$ ipython --no-banner

In [1]: import numpy as np

In [2]: np.set_printoptions(precision=1, suppress=True, linewidth=200)

In [3]: def rnd(a):
   ...:     return np.round(a, 1) + 0
   ...: 

In [4]: W0 = np.load("mat.npy")

In [5]: print(W0)
[[0 0 0 0 0 1 0 0 0 1 0]
 [0 0 0 1 0 0 0 0 0 1 0]
 [0 0 0 0 0 0 0 0 0 0 0]
 [0 1 0 0 0 0 0 0 1 1 0]
 [0 0 0 0 0 0 0 1 0 0 0]
 [1 0 0 0 0 0 0 0 1 0 0]
 [0 0 0 0 0 0 0 0 1 0 0]
 [0 0 0 0 1 0 0 0 0 1 1]
 [0 0 0 1 0 1 1 0 0 0 0]
 [1 1 0 1 0 0 0 1 0 0 0]
 [0 0 0 0 0 0 0 1 0 0 0]]

In [6]: U, sigma, VT = np.linalg.svd(W0)

In [7]: V = VT[:(sigma > 1e-8).sum()]

In [8]: rng = np.random.default_rng(981)

In [9]: vec = W0[4] + 4 * W0[2] + rng.integers(2) * np.eye(11)[0]

In [10]: print(vec)
[1. 0. 0. 0. 0. 0. 0. 1. 0. 0. 0.]

In [11]: print(rnd(V.T @ V))
[[1.  0.  0.  0.  0.  0.  0.  0.  0.  0.  0. ]
 [0.  1.  0.  0.  0.  0.  0.  0.  0.  0.  0. ]
 [0.  0.  0.  0.  0.  0.  0.  0.  0.  0.  0. ]
 [0.  0.  0.  1.  0.  0.  0.  0.  0.  0.  0. ]
 [0.  0.  0.  0.  0.5 0.  0.  0.  0.  0.  0.5]
 [0.  0.  0.  0.  0.  1.  0.  0.  0.  0.  0. ]
 [0.  0.  0.  0.  0.  0.  1.  0.  0.  0.  0. ]
 [0.  0.  0.  0.  0.  0.  0.  1.  0.  0.  0. ]
 [0.  0.  0.  0.  0.  0.  0.  0.  1.  0.  0. ]
 [0.  0.  0.  0.  0.  0.  0.  0.  0.  1.  0. ]
 [0.  0.  0.  0.  0.5 0.  0.  0.  0.  0.  0.5]]

In [12]: print(np.allclose(V.T @ V @ vec, vec))
True

In [13]: print(np.allclose(W0, W0.T))
True

In [14]: print(np.linalg.matrix_power(W0, 4))
[[ 8  7  0  7  0  1  1  7  6  3  0]
 [ 7  9  0  8  1  2  1  7  7  8  1]
 [ 0  0  0  0  0  0  0  0  0  0  0]
 [ 7  8  0 15  1  7  5  8  3  9  1]
 [ 0  1  0  1  3  1  0  0  1  6  3]
 [ 1  2  0  7  1  7  4  1  1  7  1]
 [ 1  1  0  5  0  4  3  1  0  2  0]
 [ 7  7  0  8  0  1  1 12  2  2  0]
 [ 6  7  0  3  1  1  0  2 12  8  1]
 [ 3  8  0  9  6  7  2  2  8 22  6]
 [ 0  1  0  1  3  1  0  0  1  6  3]]

In [15]: print(rnd(np.abs(np.linalg.eigvals(W0)).max()))
2.6

In [16]: print(rnd(W0 @ np.linalg.pinv(W0) @ W0))
[[0. 0. 0. 0. 0. 1. 0. 0. 0. 1. 0.]
 [0. 0. 0. 1. 0. 0. 0. 0. 0. 1. 0.]
 [0. 0. 0. 0. 0. 0. 0. 0. 0. 0. 0.]
 [0. 1. 0. 0. 0. 0. 0. 0. 1. 1. 0.]
 [0. 0. 0. 0. 0. 0. 0. 1. 0. 0. 0.]
 [1. 0. 0. 0. 0. 0. 0. 0. 1. 0. 0.]
 [0. 0. 0. 0. 0. 0. 0. 0. 1. 0. 0.]
 [0. 0. 0. 0. 1. 0. 0. 0. 0. 1. 1.]
 [0. 0. 0. 1. 0. 1. 1. 0. 0. 0. 0.]
 [1. 1. 0. 1. 0. 0. 0. 1. 0. 0. 0.]
 [0. 0. 0. 0. 0. 0. 0. 1. 0. 0. 0.]]

In [17]: print(np.linalg.lstsq(W0[:-1].T, W0[-1])[2])
9

In [18]: print(np.abs(np.diag(np.linalg.qr(W0)[1])) > 1e-9)
[ True  True False  True  True  True  True  True  True  True False]
